% python3 -q
>>> import numpy as np
>>> np.set_printoptions(precision=3, suppress=True, linewidth=140, sign=" ")
>>> def tidy(a):
...     return np.round(a, 3) + 0
... 
>>> f = np.array([4, -2, 1, -1, 5, 0])
>>> v = np.array([1, 1, 0, -1, 1, -4, 1, 4])
>>> data = np.outer(f, v)
>>> print(data)
[[  4   4   0  -4   4 -16   4  16]
 [ -2  -2   0   2  -2   8  -2  -8]
 [  1   1   0  -1   1  -4   1   4]
 [ -1  -1   0   1  -1   4  -1  -4]
 [  5   5   0  -5   5 -20   5  20]
 [  0   0   0   0   0   0   0   0]]
>>> U, s, vt = np.linalg.svd(data)
>>> np.argmax(s[:-1] / (s[1:] + 1e-6)) + 1
np.int64(1)
>>> other = U[:, :1] @ np.diag(s[:1]) @ vt[:1]
>>> tidy(np.linalg.norm(data - other, 2)), tidy(s[1])
(np.float64(0.0), np.float64(0.0))
>>> tidy(np.abs(data - other).max())
np.float64(0.0)
>>> np.linalg.matrix_rank(data, rtol=0.05)
np.int64(1)
>>> print(tidy(np.linalg.norm(data - other) / np.linalg.norm(data)))
0.0
>>> np.linalg.matrix_rank(other)
np.int64(1)
>>> tidy(other)
array([[  4.,   4.,   0.,  -4.,   4., -16.,   4.,  16.],
       [ -2.,  -2.,   0.,   2.,  -2.,   8.,  -2.,  -8.],
       [  1.,   1.,   0.,  -1.,   1.,  -4.,   1.,   4.],
       [ -1.,  -1.,   0.,   1.,  -1.,   4.,  -1.,  -4.],
       [  5.,   5.,   0.,  -5.,   5., -20.,   5.,  20.],
       [  0.,   0.,   0.,   0.,   0.,   0.,   0.,   0.]])
>>> U, s = np.linalg.svd(data)
Traceback (most recent call last):
  File "<python-input-16>", line 1, in <module>
    U, s = np.linalg.svd(data)
    ^^^^
ValueError: too many values to unpack (expected 2)
>>> U, s, vt = np.linalg.svd(data, full_matrices=False)
>>> np.cumsum(s ** 2) / np.sum(s ** 2)
array([ 1.,  1.,  1.,  1.,  1.,  1.])
>>> print(tidy(np.sqrt((s ** 2).sum())), tidy(np.linalg.norm(data)))
41.701 41.701
>>> tidy(s / s[0])
array([ 1.,  0.,  0.,  0.,  0.,  0.])
>>> np.allclose(U * s @ vt, data)
True
>>> tidy(U.T @ data @ vt.T)
array([[ 41.701,   0.   ,   0.   ,   0.   ,   0.   ,   0.   ],
       [  0.   ,   0.   ,   0.   ,   0.   ,   0.   ,   0.   ],
       [  0.   ,   0.   ,   0.   ,   0.   ,   0.   ,   0.   ],
       [  0.   ,   0.   ,   0.   ,   0.   ,   0.   ,   0.   ],
       [  0.   ,   0.   ,   0.   ,   0.   ,   0.   ,   0.   ],
       [  0.   ,   0.   ,   0.   ,   0.   ,   0.   ,   0.   ]])
>>> tidy(U.T @ U)
array([[ 1.,  0.,  0.,  0.,  0.,  0.],
       [ 0.,  1.,  0.,  0.,  0.,  0.],
       [ 0.,  0.,  1.,  0.,  0.,  0.],
       [ 0.,  0.,  0.,  1.,  0.,  0.],
       [ 0.,  0.,  0.,  0.,  1.,  0.],
       [ 0.,  0.,  0.,  0.,  0.,  1.]])
>>> tidy(vt @ vt.T)
array([[ 1.,  0.,  0.,  0.,  0.,  0.],
       [ 0.,  1.,  0.,  0.,  0.,  0.],
       [ 0.,  0.,  1.,  0.,  0.,  0.],
       [ 0.,  0.,  0.,  1.,  0.,  0.],
       [ 0.,  0.,  0.,  0.,  1.,  0.],
       [ 0.,  0.,  0.,  0.,  0.,  1.]])
>>> tidy(s)
array([ 41.701,   0.   ,   0.   ,   0.   ,   0.   ,   0.   ])
>>> print((s > 1e-8).sum())
1
>>> data @ data
Traceback (most recent call last):
  File "<python-input-27>", line 1, in <module>
    data @ data
    ~~~~~^~~~~~
ValueError: matmul: Input operand 1 has a mismatch in its core dimension 0, with gufunc signature (n?,k),(k,m?)->(n?,m?) (size 6 is different from 8)
>>> cov = data.T @ data
>>> np.diag(cov)
array([  47,   47,    0,   47,   47,  752,   47,  752])
>>> np.trace(cov), (data ** 2).sum()
(np.int64(1739), np.int64(1739))
>>> U, s, vt = np.linalg.svd(data)
>>> V = vt[:(s > 1e-8).sum()]
>>> rng = np.random.default_rng(84)
>>> x0 = data[4] + 5 * data[1] + rng.integers(2) * np.eye(8)[5]
>>> x0
array([ -5.,  -5.,   0.,   5.,  -5.,  21.,  -5., -20.])
>>> tidy(np.diag(V.T @ V))
array([ 0.027,  0.027,  0.   ,  0.027,  0.027,  0.432,  0.027,  0.432])
>>> feats = np.loadtxt("data.csv", delimiter=",")
>>> tidy(feats)
array([[-0.589, -0.28 ,  0.58 , -0.436, -0.221],
       [-0.245, -0.351, -0.766, -0.256, -0.406],
       [-0.687,  0.557, -0.254,  0.036,  0.389],
       [ 0.245,  0.683,  0.027, -0.491, -0.481],
       [ 0.245, -0.146, -0.112, -0.709,  0.635]])
>>> # orthonormal columns
>>> P = np.triu(np.array([[-2, 0, 0, -1, -1],
...     [0, 0, -2, 3, 3],
...     [1, -1, -3, -2, -3],
...     [1, -1, -3, 3, 1],
...     [0, 0, -2, 3, -1]]), 1) + np.eye(5)
>>> other = P @ feats @ np.linalg.inv(P)
>>> tidy(np.trace(other)), tidy(np.trace(feats))
(np.float64(-1.05), np.float64(-1.05))
